% ipython --no-banner

In [1]: import numpy as np

In [2]: np.set_printoptions(precision=3, suppress=True, linewidth=120)

In [3]: mat = np.load("w.npy")

In [4]: mat
Out[4]: 
array([[-2, -2, -2, -2],
       [-2, -4, -4, -4],
       [-2, -4, -6, -6],
       [-2, -4, -6, -8]])

In [5]: B = np.linalg.inv(mat)

In [6]: round(float(np.linalg.det(mat) * np.linalg.det(B)), 3)
Out[6]: 1.0

In [7]: np.linalg.det(mat) * B
Out[7]: 
array([[-16.,   8.,  -0.,  -0.],
       [  8., -16.,   8.,  -0.],
       [ -0.,   8., -16.,   8.],
       [ -0.,  -0.,   8.,  -8.]])

In [8]: np.round(np.linalg.cond(mat), 3)
Out[8]: np.float64(29.284)

In [9]: mat @ B
Out[9]: 
array([[1., 0., 0., 0.],
       [0., 1., 0., 0.],
       [0., 0., 1., 0.],
       [0., 0., 0., 1.]])

In [10]: (np.abs(B) > 1e-9).astype(int)
Out[10]: 
array([[1, 1, 0, 0],
       [1, 1, 1, 0],
       [0, 1, 1, 1],
       [0, 0, 1, 1]])

In [11]: round(np.linalg.slogdet(mat)[0], 3)
Out[11]: np.float64(1.0)

In [12]: B = np.array([[-1, 0, 0], [-2, 0, 0], [2, -1, 1], [-1, 1, 0]])

In [13]: np.einsum("ij->j", mat)
Out[13]: array([ -8, -14, -18, -20])

In [14]: np.einsum("ik,kj->ji", mat, B)
Out[14]: 
array([[ 4,  6,  4,  6],
       [ 0,  0,  0, -2],
       [-2, -4, -6, -6]])

In [15]: mat @ B
Out[15]: 
array([[ 4,  0, -2],
       [ 6,  0, -4],
       [ 4,  0, -6],
       [ 6, -2, -6]])

In [16]: np.linalg.matrix_rank(np.vstack([mat, B.T]))
Out[16]: np.int64(4)

In [17]: np.einsum("ik,kj->ij", mat, B)
Out[17]: 
array([[ 4,  0, -2],
       [ 6,  0, -4],
       [ 4,  0, -6],
       [ 6, -2, -6]])

In [18]: np.linalg.matrix_rank(mat @ B)
Out[18]: np.int64(3)

In [19]: np.einsum("ij,ij->i", mat, mat)
Out[19]: array([ 16,  52,  92, 120])

In [20]: E = np.loadtxt("data.csv", delimiter=",")

In [21]: E
Out[21]: 
array([[-0.1, -0.8, -1.4],
       [ 1.3, -1. ,  0.1],
       [ 0.7, -0.2, -0.4],
       [ 1.2,  3.6,  0.6],
       [-0.8,  0.7, -1.6],
       [-1.6,  1.6,  2.7],
       [-1.2,  0.9, -0.1],
       [-0.5,  1.3, -1.8],
       [-0.2, -1.5,  1.4],
       [-0.3, -0.2, -0.9],
       [ 0.3, -0.5, -0.7],
       [ 1.2,  0.2,  0.1],
       [-0.4,  1. ,  1.8],
       [ 0.4, -0.2,  1.1],
       [ 0.3,  0.8,  1.2],
       [ 1.9,  1. , -0.1],
       [-0.4, -0.9, -1.3],
       [-0.9, -1.1, -1.4],
       [-1.1,  0.3,  1.2],
       [-1.5,  1.7, -1.8],
       [-0.7, -2. ,  0.8],
       [ 0. ,  0. , -0.3]])

In [22]: Xc = E - E.mean(axis=0)

In [23]: left, sv, Vh = np.linalg.svd(Xc, full_matrices=False)

In [24]: (np.sign(left[:, 0]) == np.sign(left[0, 0])).astype(int)
Out[24]: array([1, 1, 1, 0, 1, 0, 0, 1, 1, 1, 1, 0, 0, 0, 0, 0, 1, 1, 0, 1, 1, 1])

In [25]: np.abs(Vh[0]).argmax()
Out[25]: np.int64(2)

In [26]: np.searchsorted(np.cumsum(sv ** 2) / (sv ** 2).sum(), 0.9) + 1
Out[26]: np.int64(3)

In [27]: np.abs(left[:, 0]).argmax()
Out[27]: np.int64(3)

In [28]: W0 = 2 * np.eye(3) + np.eye(3, k=1)

In [29]: W0
Out[29]: 
array([[2., 1., 0.],
       [0., 2., 1.],
       [0., 0., 2.]])

In [30]: vals, vecs = np.linalg.eig(W0)

In [31]: vals
Out[31]: array([2., 2., 2.])

In [32]: W0 @ vecs[:, 0] - vals[0] * vecs[:, 0]
Out[32]: array([0., 0., 0.])

In [33]: np.prod(vals)
Out[33]: np.float64(8.0)

In [34]: O, vecs = np.linalg.qr(W0[:, :1])[0], np.linalg.qr(W0[:, 1:])[0]

In [35]: sv = np.linalg.svd(O.T @ vecs, compute_uv=False)

In [36]: (sv > 0.9).sum()
Out[36]: np.int64(0)

In [37]: sv
Out[37]: array([0.488])

In [38]: W0 @ W0
Out[38]: 
array([[4., 4., 1.],
       [0., 4., 4.],
       [0., 0., 4.]])

In [39]: [int(np.linalg.matrix_rank(np.linalg.matrix_power(W0, p))) for p in range(1, 4)]
Out[39]: [3, 3, 3]

In [40]: np.sort(np.linalg.eigvals(W0))
Out[40]: array([2., 2., 2.])
